% ipython --no-banner

In [1]: import numpy as np

In [2]: from numpy import linalg as LA

In [3]: np.set_printoptions(suppress=True, linewidth=200)

In [4]: M = np.load("mat.npy")

In [5]: print(M)
[[ 0 -5  2  3]
 [ 5  0  5 -2]
 [-2 -5  0  1]
 [-3  2 -1  0]]

In [6]: # skew, so no eigenvalue has a real part

In [7]: out = M / np.sqrt((M ** 2).mean(axis=1, keepdims=True))

In [8]: print(LA.matrix_rank(M - M.mean(axis=1, keepdims=True)))
3

In [9]: Uu, sigma, Vt = LA.svd(M, full_matrices=False)

In [10]: print((sigma > 1e-8).sum())
4

In [11]: print(np.round(Uu.T @ Uu, 3) + 0)
[[1. 0. 0. 0.]
 [0. 1. 0. 0.]
 [0. 0. 1. 0.]
 [0. 0. 0. 1.]]

In [12]: print(np.round(np.cumsum(sigma ** 2) / np.sum(sigma ** 2), 3))
[0.478 0.956 0.978 1.   ]

In [13]: print(np.round(Uu.T @ M @ Vt.T, 3) + 0)
[[8.061 0.    0.    0.   ]
 [0.    8.061 0.    0.   ]
 [0.    0.    1.737 0.   ]
 [0.    0.    0.    1.737]]

In [14]: F = np.loadtxt("run0.csv", delimiter=",")

In [15]: print(F)
[[20.015 19.787 15.494]
 [19.084 21.163 15.507]
 [19.226 19.714 14.384]
 [20.724 20.283 14.993]
 [18.663 21.929 13.072]
 [19.61  22.    15.752]
 [21.78  21.268 15.235]
 [18.921 18.034 14.807]
 [18.367 20.876 14.841]
 [19.689 20.745 13.479]
 [20.188 19.82  14.426]
 [19.287 19.948 12.897]
 [19.268 20.367 15.233]
 [20.793 19.955 15.894]
 [19.845 19.945 15.995]
 [20.021 19.091 16.469]
 [20.226 22.059 14.271]
 [21.192 19.677 16.313]
 [19.074 20.172 15.596]
 [18.007 20.05  15.312]
 [19.621 21.14  14.009]
 [20.672 19.013 15.601]
 [19.278 21.099 15.322]
 [19.972 20.844 16.015]
 [20.941 20.625 15.918]
 [20.707 19.897 13.741]
 [18.692 21.586 15.734]]

In [16]: out = np.c_[F[:, :2] @ np.array([[-1, 3], [2, 0]]), np.array([-1, 2, -2, -3, -3, 3, 0, -3, 3, -1, 2, 1, 0, 1, -1, 2, 0, 2, 2, -3, 2, -2, -3, 3, -3, 0, 3])]

In [17]: print(out.round(3))
[[19.559 60.045 -1.   ]
 [23.242 57.252  2.   ]
 [20.202 57.678 -2.   ]
 [19.842 62.172 -3.   ]
 [25.195 55.989 -3.   ]
 [24.39  58.83   3.   ]
 [20.756 65.34   0.   ]
 [17.147 56.763 -3.   ]
 [23.385 55.101  3.   ]
 [21.801 59.067 -1.   ]
 [19.452 60.564  2.   ]
 [20.609 57.861  1.   ]
 [21.466 57.804  0.   ]
 [19.117 62.379  1.   ]
 [20.045 59.535 -1.   ]
 [18.161 60.063  2.   ]
 [23.892 60.678  0.   ]
 [18.162 63.576  2.   ]
 [21.27  57.222  2.   ]
 [22.093 54.021 -3.   ]
 [22.659 58.863  2.   ]
 [17.354 62.016 -2.   ]
 [22.92  57.834 -3.   ]
 [21.716 59.916  3.   ]
 [20.309 62.823 -3.   ]
 [19.087 62.121  0.   ]
 [24.48  56.076  3.   ]]

In [18]: print(LA.matrix_rank(np.c_[F, out]))
4

In [19]: print(np.round(LA.norm(out - F @ LA.lstsq(F, out)[0], axis=0), 3) + 0)
[ 0.     0.    10.934]

In [20]: print(LA.matrix_rank(out))
3

In [21]: print(np.round(LA.lstsq(F, out[:, 0])[0], 3) + 0)
[-1.  2.  0.]

In [22]: idx = F[:, 1] > np.median(F[:, 1])

In [23]: r0 = F[idx].mean(axis=0) - F[~idx].mean(axis=0)

In [24]: print(r0.round(3))
[-0.275  1.537 -0.184]

In [25]: P = F @ LA.solve(F.T @ F, F.T)

In [26]: print(np.round(LA.eigvalsh(P), 3) + 0)
[0. 0. 0. 0. 0. 0. 0. 0. 0. 0. 0. 0. 0. 0. 0. 0. 0. 0. 0. 0. 0. 0. 0. 0. 1. 1. 1.]

In [27]: print(np.allclose(P @ P, P))
True

In [28]: C = F[[4, 25]].astype(float)

In [29]: for _ in range(5):
    ...:     idx = LA.norm(F[:, None] - C, axis=-1).argmin(axis=1)
    ...:     C = np.array([F[idx == j].mean(axis=0) for j in range(2)])
    ...: 

In [30]: print(idx)
[1 0 0 1 0 0 1 1 0 0 1 0 0 1 1 1 0 1 0 0 0 1 0 1 1 1 0]

In [31]: print(C.round(3))
[[19.149 20.918 14.672]
 [20.444 19.865 15.454]]

In [32]: print(np.round(C[1] - C[0], 3))
[ 1.294 -1.053  0.782]

In [33]: Uu, sigma, Vt = LA.svd(F, full_matrices=False)

In [34]: print(np.round(Uu.T @ F @ Vt.T, 3) + 0)
[[167.153   0.      0.   ]
 [  0.      5.574   0.   ]
 [  0.      0.      4.175]]

In [35]: print(np.round(sigma / sigma[0], 3))
[1.    0.033 0.025]

In [36]: print(np.abs(Uu[:, 0]).round(6).argmax())
6

In [37]: print(sigma.round(3))
[167.153   5.574   4.175]

In [38]: print(np.round(Vt @ Vt.T, 3) + 0)
[[1. 0. 0.]
 [0. 1. 0.]
 [0. 0. 1.]]

In [39]: print(np.round(np.abs(Vt[0]), 3))
[0.615 0.635 0.468]

In [40]: print(np.allclose(Uu * sigma @ Vt, F))
True

In [41]: K = np.load("test4.npy")

In [42]: print(K.round(3))
[[1.    0.    0.    0.   ]
 [0.    0.5   0.5   0.   ]
 [0.    0.    1.    0.   ]
 [0.333 0.333 0.    0.333]]

In [43]: # row-stochastic, so 1 is an eigenvalue

In [44]: w, evecs = LA.eig(K)

In [45]: print(np.round(np.prod(w), 3))
0.167

In [46]: print(w.round(3))
[0.333 1.    0.5   1.   ]

In [47]: print(np.round(np.sort(LA.eigvals(K @ K)), 3))
[0.111 0.25  1.    1.   ]

In [48]: print(np.round(np.sort(LA.eigvals(LA.inv(K))), 3))
[1. 1. 2. 3.]

In [49]: print(round(LA.det(K.T), 3))
0.167

In [50]: print(round(np.einsum("ii->", K), 3))
2.833

In [51]: print(round(np.einsum("ij,ji->", K, K), 3))
2.361

In [52]: print(round(float(LA.det(2 * K)), 3), round(LA.det(K), 3))
2.667 0.167

In [53]: print(np.round(K.ravel(order="F"), 3))
[1.    0.    0.    0.333 0.    0.5   0.    0.333 0.    0.5   1.    0.    0.    0.    0.    0.333]

In [54]: print(np.round(K.reshape(-1, 2), 3))
[[1.    0.   ]
 [0.    0.   ]
 [0.    0.5  ]
 [0.5   0.   ]
 [0.    0.   ]
 [1.    0.   ]
 [0.333 0.333]
 [0.    0.333]]

In [55]: t3 = K.reshape(4, 2, -1)

In [56]: print(t3[:, 0].round(3))
[[1.    0.   ]
 [0.    0.5  ]
 [0.    0.   ]
 [0.333 0.333]]

In [57]: print(np.swapaxes(t3, 1, 2)[1])
[[0.  0.5]
 [0.5 0. ]]

In [58]: print(np.round(t3.sum(axis=1), 3))
[[1.    0.   ]
 [0.5   0.5  ]
 [1.    0.   ]
 [0.333 0.667]]

In [59]: print(t3.shape)
(4, 2, 2)

In [60]: print(np.einsum("ihd,jhd->hij", t3, t3).shape)
(2, 4, 4)

In [61]: print(np.round(t3.transpose(1, 0, 2), 3))
[[[1.    0.   ]
  [0.    0.5  ]
  [0.    0.   ]
  [0.333 0.333]]

 [[0.    0.   ]
  [0.5   0.   ]
  [1.    0.   ]
  [0.    0.333]]]

In [62]: P = np.triu(np.array([[0, 0, 3, 1], [1, 2, 3, 1], [3, 1, 1, 1], [3, 2, 2, 2]]), 1) + np.eye(4)

In [63]: out = P @ M @ LA.inv(P)

In [64]: print(LA.matrix_rank(out))
4

In [65]: print(round(LA.det(out), 3))
196.0

In [66]: print(np.trace(out), np.trace(M))
0.0 0

In [67]: print(out)
[[ -9. -18.  82. -49.]
 [ -4. -13.  55. -37.]
 [ -5.  -3.  23. -14.]
 [ -3.   2.   2.  -1.]]

In [68]: r0 = np.array([-6, 9])

In [69]: print(np.cross(out[0, :3], out[1, :3]))
[ 76. 167.  45.]

In [70]: print(np.polyval(r0, out[0]))
[  63.  117. -483.  303.]

In [71]: X = np.load("dump.npy")

In [72]: print(X)
[[ 0.56 -0.86  0.53]
 [ 2.16 -2.06  2.49]
 [ 0.15  0.3   0.33]]

In [73]: Uu, sigma, Vt = LA.svd(X, full_matrices=False)

In [74]: print(np.round(np.abs(Vt[0]), 3))
[0.552 0.546 0.63 ]

In [75]: print(np.round(np.cumsum(sigma ** 2) / np.sum(sigma ** 2), 3))
[0.982 1.    1.   ]

In [76]: print(np.round(Uu.T @ X @ Vt.T, 3) + 0)
[[4.044 0.    0.   ]
 [0.    0.554 0.   ]
 [0.    0.    0.   ]]

In [77]: print(np.allclose(Uu * sigma @ Vt, X))
True
